$ python3 -q
>>> import numpy as np
>>> from numpy import linalg as LA
>>> np.set_printoptions(precision=2, suppress=True, linewidth=140)
>>> rnd = lambda a: np.round(a, 2) + 0
>>> rng = np.random.default_rng(92548)
>>> E = (rng.random((11, 11)) < 0.3) + np.eye(11)
>>> E /= E.sum(axis=1, keepdims=True)
>>> rnd(E)
array([[0.33, 0.  , 0.  , 0.  , 0.  , 0.  , 0.33, 0.  , 0.33, 0.  , 0.  ],
       [0.  , 0.2 , 0.2 , 0.  , 0.  , 0.2 , 0.  , 0.  , 0.  , 0.2 , 0.2 ],
       [0.  , 0.2 , 0.2 , 0.  , 0.  , 0.2 , 0.  , 0.2 , 0.2 , 0.  , 0.  ],
       [0.17, 0.  , 0.  , 0.33, 0.  , 0.  , 0.  , 0.  , 0.17, 0.17, 0.17],
       [0.  , 0.  , 0.  , 0.  , 0.5 , 0.  , 0.5 , 0.  , 0.  , 0.  , 0.  ],
       [0.33, 0.  , 0.  , 0.  , 0.33, 0.33, 0.  , 0.  , 0.  , 0.  , 0.  ],
       [0.  , 0.  , 0.  , 0.  , 0.  , 0.  , 0.33, 0.  , 0.  , 0.33, 0.33],
       [0.  , 0.  , 0.17, 0.17, 0.  , 0.17, 0.17, 0.33, 0.  , 0.  , 0.  ],
       [0.  , 0.25, 0.  , 0.  , 0.  , 0.  , 0.  , 0.25, 0.25, 0.25, 0.  ],
       [0.17, 0.17, 0.17, 0.  , 0.17, 0.  , 0.  , 0.  , 0.17, 0.17, 0.  ],
       [0.25, 0.  , 0.  , 0.25, 0.  , 0.  , 0.  , 0.  , 0.  , 0.25, 0.25]])
>>> rnd(LA.matrix_power(E, 100))
array([[0.11, 0.08, 0.06, 0.05, 0.09, 0.06, 0.14, 0.06, 0.11, 0.15, 0.09],
       [0.11, 0.08, 0.06, 0.05, 0.09, 0.06, 0.14, 0.06, 0.11, 0.15, 0.09],
       [0.11, 0.08, 0.06, 0.05, 0.09, 0.06, 0.14, 0.06, 0.11, 0.15, 0.09],
       [0.11, 0.08, 0.06, 0.05, 0.09, 0.06, 0.14, 0.06, 0.11, 0.15, 0.09],
       [0.11, 0.08, 0.06, 0.05, 0.09, 0.06, 0.14, 0.06, 0.11, 0.15, 0.09],
       [0.11, 0.08, 0.06, 0.05, 0.09, 0.06, 0.14, 0.06, 0.11, 0.15, 0.09],
       [0.11, 0.08, 0.06, 0.05, 0.09, 0.06, 0.14, 0.06, 0.11, 0.15, 0.09],
       [0.11, 0.08, 0.06, 0.05, 0.09, 0.06, 0.14, 0.06, 0.11, 0.15, 0.09],
       [0.11, 0.08, 0.06, 0.05, 0.09, 0.06, 0.14, 0.06, 0.11, 0.15, 0.09],
       [0.11, 0.08, 0.06, 0.05, 0.09, 0.06, 0.14, 0.06, 0.11, 0.15, 0.09],
       [0.11, 0.08, 0.06, 0.05, 0.09, 0.06, 0.14, 0.06, 0.11, 0.15, 0.09]])
>>> rnd(np.sort(np.abs(LA.eigvals(E)))[::-1])
array([1.  , 0.58, 0.58, 0.37, 0.37, 0.37, 0.27, 0.21, 0.21, 0.09, 0.09])
>>> p = np.eye(11)[6]
>>> for _ in range(6):
...     p = p @ E
...     print(p.round(2))
... 
[0.   0.   0.   0.   0.   0.   0.33 0.   0.   0.33 0.33]
[0.14 0.06 0.06 0.08 0.06 0.   0.11 0.   0.06 0.25 0.19]
[0.15 0.08 0.06 0.08 0.07 0.02 0.11 0.02 0.13 0.17 0.11]
[0.13 0.09 0.06 0.06 0.07 0.04 0.13 0.05 0.14 0.15 0.09]
[0.11 0.09 0.06 0.05 0.07 0.05 0.13 0.06 0.12 0.15 0.09]
[0.11 0.09 0.07 0.05 0.08 0.06 0.13 0.06 0.11 0.15 0.09]
>>> J = np.loadtxt("out4.csv", delimiter=",")
>>> rnd(J)
array([[-31.04,  29.77,  13.62,   5.45],
       [-28.28,  27.39,  12.29,   5.12],
       [-26.8 ,  26.11,  11.58,   4.95],
       [-26.52,  25.86,  11.44,   4.91],
       [-25.89,  25.32,  11.14,   4.84],
       [-22.99,  22.78,   9.73,   4.47],
       [-21.25,  21.24,   8.89,   4.25],
       [-19.2 ,  19.41,   7.89,   3.97],
       [-17.23,  17.64,   6.93,   3.69],
       [-14.01,  14.7 ,   5.37,   3.22],
       [-12.86,  13.63,   4.8 ,   3.04],
       [-10.06,  10.99,   3.45,   2.57],
       [ -7.72,   8.72,   2.34,   2.14],
       [ -4.75,   5.7 ,   0.98,   1.52],
       [ -4.53,   5.47,   0.88,   1.47],
       [ -4.05,   4.96,   0.68,   1.35],
       [ -3.94,   4.84,   0.63,   1.33],
       [ -3.39,   4.23,   0.4 ,   1.18],
       [ -3.04,   3.84,   0.27,   1.09],
       [ -2.48,   3.21,   0.07,   0.94],
       [ -1.96,   2.6 ,  -0.1 ,   0.78],
       [ -1.84,   2.46,  -0.13,   0.74],
       [ -1.31,   1.81,  -0.26,   0.56],
       [ -1.1 ,   1.53,  -0.29,   0.48],
       [ -0.8 ,   1.14,  -0.3 ,   0.36],
       [ -0.04,   0.07,  -0.04,   0.02],
       [ -0.04,   0.06,  -0.04,   0.02],
       [ -0.02,   0.02,  -0.02,   0.01],
       [  0.02,  -0.03,   0.02,  -0.01],
       [  0.3 ,  -0.44,   0.43,  -0.14],
       [  0.38,  -0.54,   0.58,  -0.17],
       [  1.15,  -1.16,   2.1 ,  -0.24],
       [  1.63,  -1.4 ,   2.76,  -0.19],
       [  1.86,  -1.51,   3.01,  -0.16],
       [  2.14,  -1.63,   3.3 ,  -0.12],
       [  3.34,  -2.15,   4.23,   0.05],
       [  3.53,  -2.23,   4.35,   0.08],
       [  5.01,  -2.87,   5.13,   0.28],
       [  5.78,  -3.21,   5.46,   0.39],
       [  6.69,  -3.62,   5.8 ,   0.51],
       [  7.87,  -4.16,   6.17,   0.66],
       [ 10.95,  -5.59,   6.9 ,   1.03],
       [ 11.09,  -5.65,   6.93,   1.04],
       [ 14.  ,  -7.05,   7.41,   1.37],
       [ 14.41,  -7.24,   7.46,   1.42],
       [ 15.49,  -7.77,   7.6 ,   1.53],
       [ 18.39,  -9.2 ,   7.88,   1.84]])
>>> D = LA.norm(J[:, None] - J[None], axis=-1)
>>> D.shape
(47, 47)
>>> np.flatnonzero(D[0] < D.mean() / 2)
array([0, 1, 2, 3, 4])
>>> D.mean(axis=1).argmax()
np.int64(0)
>>> G = J.T @ J
>>> LA.matrix_rank(G)
np.int64(3)
>>> rnd(G)
array([[ 7561.84, -6822.11, -1740.27, -1068.53],
       [-6822.11,  6436.14,  2099.22,  1132.84],
       [-1740.27,  2099.22,  1605.15,   563.42],
       [-1068.53,  1132.84,   563.42,   252.29]])
>>> G = np.cov(J, rowvar=False)
>>> rnd(np.corrcoef(J[:, 3], J[:, 2])[0, 1])
np.float64(0.78)
>>> rnd(J.std(axis=0))
array([12.14, 10.55,  4.01,  1.71])
>>> np.argsort(-J.std(axis=0).round(6), kind="stable")
array([0, 1, 2, 3])
>>> np.argwhere(np.triu(np.abs(np.corrcoef(J.T)) > 0.8, 1))
array([[0, 1],
       [0, 3],
       [1, 3]])
>>> rnd(np.corrcoef(J.T))
array([[ 1.  , -0.99, -0.44, -0.82],
       [-0.99,  1.  ,  0.55,  0.9 ],
       [-0.44,  0.55,  1.  ,  0.78],
       [-0.82,  0.9 ,  0.78,  1.  ]])
>>> M = np.load("mat.npy")
>>> M
array([[  1,  -3,   9, -27],
       [  1,  -2,   4,  -8],
       [  1,  -1,   1,  -1],
       [  1,   0,   0,   0],
       [  1,   1,   1,   1],
       [  1,   2,   4,   8],
       [  1,   3,   9,  27],
       [  1,   4,  16,  64],
       [  1,   5,  25, 125],
       [  1,   6,  36, 216],
       [  1,   7,  49, 343],
       [  1,   8,  64, 512],
       [  1,   9,  81, 729]])
>>> Uu, s, VT = LA.svd(M)
>>> rnd(s)
array([997.14,  24.51,   6.43,   1.99])
>>> np.argmax(s[:-1] / (s[1:] + 1e-6)) + 1
np.int64(1)
>>> B = Uu[:, :1] @ np.diag(s[:1]) @ VT[:1]
>>> rnd(LA.norm(M - B, 2)), rnd(s[1])
(np.float64(24.51), np.float64(24.51))
>>> rnd(LA.norm(M - B) / LA.norm(M))
np.float64(0.03)
>>> rnd(np.abs(M - B).max())
np.float64(12.15)
>>> LA.matrix_rank(M, rtol=0.05)
np.int64(1)
>>> LA.matrix_rank(B)
np.int64(1)
>>> Uu, s, VT = LA.svd(M, full_matrices=False)
>>> rnd(s)
array([997.14,  24.51,   6.43,   1.99])
>>> rnd(Uu.T @ Uu)
array([[1., 0., 0., 0.],
       [0., 1., 0., 0.],
       [0., 0., 1., 0.],
       [0., 0., 0., 1.]])
>>> (s > 1e-8).sum()
np.int64(4)
>>> np.allclose(Uu * s @ VT, M)
True
>>> Uu.shape, s.shape, VT.shape
((13, 4), (4,), (4, 4))
>>> B = np.c_[M[:, :1] @ np.array([[0]]), np.array([0, 0, -1, 0, 2, 0, 1, 3, 2, -3, 2, 2, 2])]
>>> B
array([[ 0,  0],
       [ 0,  0],
       [ 0, -1],
       [ 0,  0],
       [ 0,  2],
       [ 0,  0],
       [ 0,  1],
       [ 0,  3],
       [ 0,  2],
       [ 0, -3],
       [ 0,  2],
       [ 0,  2],
       [ 0,  2]])
>>> LA.matrix_rank(B)
np.int64(1)
>>> rnd(LA.norm(LA.qr(M)[0].T @ B, axis=0) ** 2 / ((B ** 2).sum(axis=0) + 1e-12))
array([0.  , 0.31])
>>> rnd(LA.norm(B - M @ LA.lstsq(M, B)[0], axis=0))
array([0.  , 5.24])
>>> LA.matrix_rank(np.c_[M, B])
np.int64(5)
>>> rnd(B @ LA.pinv(B) @ B)
array([[ 0.,  0.],
       [ 0.,  0.],
       [ 0., -1.],
       [ 0.,  0.],
       [ 0.,  2.],
       [ 0.,  0.],
       [ 0.,  1.],
       [ 0.,  3.],
       [ 0.,  2.],
       [ 0., -3.],
       [ 0.,  2.],
       [ 0.,  2.],
       [ 0.,  2.]])
>>> np.allclose(B[:-1].T @ LA.lstsq(B[:-1].T, B[-1])[0], B[-1])
True
>>> np.argsort(-LA.norm(M, axis=0).round(6), kind="stable")[:3]
array([3, 2, 1])
>>> LA.cond(M) > 100
np.True_
>>> rnd(LA.norm(M, 2) / LA.norm(M))
np.float64(1.0)
>>> F = np.array([[4, 0, 0, 0, 0],
...     [-3, 5, 0, 0, 0],
...     [-2, -2, 4, 0, 0],
...     [2, -4, 3, 2, 0],
...     [-3, -2, 0, 1, 4]])
>>> F @ F
array([[ 16,   0,   0,   0,   0],
       [-27,  25,   0,   0,   0],
       [-10, -18,  16,   0,   0],
       [ 18, -34,  18,   4,   0],
       [-16, -22,   3,   6,  16]])
>>> B = np.array([[-4, 0, 1], [-4, 1, 4]])
>>> cent = np.kron(B, F)
>>> cent.shape
(10, 15)
>>> LA.matrix_rank(cent)
np.int64(10)
>>> cent
array([[-16,   0,   0,   0,   0,   0,   0,   0,   0,   0,   4,   0,   0,   0,   0],
       [ 12, -20,   0,   0,   0,   0,   0,   0,   0,   0,  -3,   5,   0,   0,   0],
       [  8,   8, -16,   0,   0,   0,   0,   0,   0,   0,  -2,  -2,   4,   0,   0],
       [ -8,  16, -12,  -8,   0,   0,   0,   0,   0,   0,   2,  -4,   3,   2,   0],
       [ 12,   8,   0,  -4, -16,   0,   0,   0,   0,   0,  -3,  -2,   0,   1,   4],
       [-16,   0,   0,   0,   0,   4,   0,   0,   0,   0,  16,   0,   0,   0,   0],
       [ 12, -20,   0,   0,   0,  -3,   5,   0,   0,   0, -12,  20,   0,   0,   0],
       [  8,   8, -16,   0,   0,  -2,  -2,   4,   0,   0,  -8,  -8,  16,   0,   0],
       [ -8,  16, -12,  -8,   0,   2,  -4,   3,   2,   0,   8, -16,  12,   8,   0],
       [ 12,   8,   0,  -4, -16,  -3,  -2,   0,   1,   4, -12,  -8,   0,   4,  16]])
>>> rnd(LA.norm(cent, 2)), rnd(LA.norm(B, 2) * LA.norm(F, 2))
(np.float64(55.95), np.float64(55.95))
>>> f, g = cent[8], cent[2]
>>> f @ g
np.int64(320)
>>> p = (f @ g) / (f @ f) * f
>>> rnd(LA.norm(f + g) ** 2 + LA.norm(f - g) ** 2)
np.float64(2994.0)
>>> rnd(p)
array([-2.35,  4.7 , -3.53, -2.35,  0.  ,  0.59, -1.18,  0.88,  0.59,  0.  ,  2.35, -4.7 ,  3.53,  2.35,  0.  ])
>>> (g - p) @ f
np.float64(0.0)
>>> rnd(g - p)
array([ 10.35,   3.3 , -12.47,   2.35,   0.  ,  -0.59,   1.18,  -0.88,  -0.59,   0.  ,  -4.35,   2.7 ,   0.47,  -2.35,   0.  ])
>>> K = np.load("x.npy")
>>> K
array([[-1, -2,  2,  2, -2,  1,  2, -2, -2,  1,  1,  1,  0,  2],
       [ 2, -2,  1,  0,  1,  0,  2, -1, -1,  1,  0,  1,  1, -1],
       [-1, -2, -2,  2,  0, -2,  2,  0,  2, -1,  2, -1, -2,  0],
       [-1, -1, -1,  1,  2,  2,  2,  2, -2,  1,  0, -2,  0, -1],
       [ 0, -1, -1, -2,  1, -1,  0, -2, -1, -1, -1, -2,  1, -1],
       [ 0, -1, -2,  2,  0,  0, -1,  2,  0,  2,  0,  1, -2,  0],
       [-2,  2, -1,  2, -1,  2,  1, -1,  2, -1, -1,  1,  0,  2],
       [-1,  0, -2,  2,  2, -1,  0, -1,  2,  2,  1,  2,  1, -1],
       [ 1,  0,  1,  2,  1,  0, -2, -1, -2, -1,  0,  2,  2, -1],
       [ 2,  0,  0, -2, -1, -1, -2, -2, -1,  1, -2, -1,  2, -1],
       [ 0,  1,  1,  2, -2, -2, -1, -2,  0, -1,  1,  0, -2, -1],
       [ 0,  0,  1,  2,  0,  1, -1,  1, -1,  1,  1, -1,  1,  2]])
>>> def softmax(z):
...     e = np.exp(z - z.max(axis=-1, keepdims=True))
...     return e / e.sum(axis=-1, keepdims=True)
... 
>>> rnd(softmax(10 * K[9]))
array([0.5, 0. , 0. , 0. , 0. , 0. , 0. , 0. , 0. , 0. , 0. , 0. , 0.5, 0. ])
>>> rnd(softmax(K).sum(axis=1))
array([1., 1., 1., 1., 1., 1., 1., 1., 1., 1., 1., 1.])
>>> att = K @ K.T / np.sqrt(14)
>>> softmax(att).round(6).argmax(axis=1)
array([ 0,  1,  2,  3,  4,  5,  6,  7,  8,  9, 10, 11])
>>> rnd(softmax(att)[9] @ K)
array([ 1.96, -0.02, -0.01, -1.99, -0.96, -1.  , -1.96, -2.  , -1.  ,  0.96, -1.97, -1.01,  1.98, -1.  ])
>>> rnd(softmax(att))
array([[1.  , 0.  , 0.  , 0.  , 0.  , 0.  , 0.  , 0.  , 0.  , 0.  , 0.  , 0.  ],
       [0.06, 0.85, 0.  , 0.02, 0.01, 0.  , 0.  , 0.01, 0.03, 0.02, 0.  , 0.  ],
       [0.  , 0.  , 1.  , 0.  , 0.  , 0.  , 0.  , 0.  , 0.  , 0.  , 0.  , 0.  ],
       [0.  , 0.  , 0.  , 0.99, 0.  , 0.  , 0.  , 0.  , 0.  , 0.  , 0.  , 0.  ],
       [0.  , 0.01, 0.  , 0.01, 0.81, 0.  , 0.  , 0.  , 0.  , 0.16, 0.  , 0.  ],
       [0.  , 0.  , 0.02, 0.01, 0.  , 0.92, 0.  , 0.03, 0.  , 0.  , 0.  , 0.01],
       [0.  , 0.  , 0.  , 0.  , 0.  , 0.  , 1.  , 0.  , 0.  , 0.  , 0.  , 0.  ],
       [0.  , 0.  , 0.01, 0.  , 0.  , 0.  , 0.  , 0.98, 0.  , 0.  , 0.  , 0.  ],
       [0.  , 0.01, 0.  , 0.  , 0.  , 0.  , 0.  , 0.  , 0.97, 0.01, 0.  , 0.  ],
       [0.  , 0.  , 0.  , 0.  , 0.02, 0.  , 0.  , 0.  , 0.  , 0.98, 0.  , 0.  ],
       [0.  , 0.  , 0.01, 0.  , 0.  , 0.  , 0.  , 0.  , 0.  , 0.  , 0.98, 0.  ],
       [0.12, 0.  , 0.  , 0.04, 0.  , 0.02, 0.01, 0.  , 0.03, 0.  , 0.  , 0.76]])
>>> B = np.array([[0, 1, 1],
...     [2, 0, 0],
...     [1, 0, 3],
...     [3, 1, 1],
...     [1, 0, 3],
...     [2, 1, 0],
...     [2, 2, 3],
...     [2, 0, 1],
...     [2, 3, 3],
...     [2, 2, 1],
...     [1, 0, 0],
...     [0, 2, 2],
...     [0, 1, 3],
...     [3, 2, 0]])
>>> K @ B
array([[  9,   8,   2],
       [ -3,   6,  16],
       [  4,   3,  -2],
       [  9,  -4,   2],
       [-22, -13,  -9],
       [  8,   4,  -7],
       [ 19,  14,   3],
       [  8,  13,  15],
       [ -7,  -5,   5],
       [-22,  -8,  -9],
       [ -7,  -8, -13],
       [ 16,   3,   2]])
>>> np.einsum("ij->j", K)
array([-1, -6, -3, 13,  1, -1,  2, -7, -4,  4,  2,  1,  2, -1])
>>> np.vstack([K, B.T]).shape
(15, 14)
>>> np.einsum("ik,kj->ji", K, B)
array([[  9,  -3,   4,   9, -22,   8,  19,   8,  -7, -22,  -7,  16],
       [  8,   6,   3,  -4, -13,   4,  14,  13,  -5,  -8,  -8,   3],
       [  2,  16,  -2,   2,  -9,  -7,   3,  15,   5,  -9, -13,   2]])
>>> LA.matrix_rank(np.vstack([K, B.T]))
np.int64(14)
>>> np.einsum("ik,kj->ij", K, B)
array([[  9,   8,   2],
       [ -3,   6,  16],
       [  4,   3,  -2],
       [  9,  -4,   2],
       [-22, -13,  -9],
       [  8,   4,  -7],
       [ 19,  14,   3],
       [  8,  13,  15],
       [ -7,  -5,   5],
       [-22,  -8,  -9],
       [ -7,  -8, -13],
       [ 16,   3,   2]])
>>> LA.matrix_rank(K @ B)
np.int64(3)
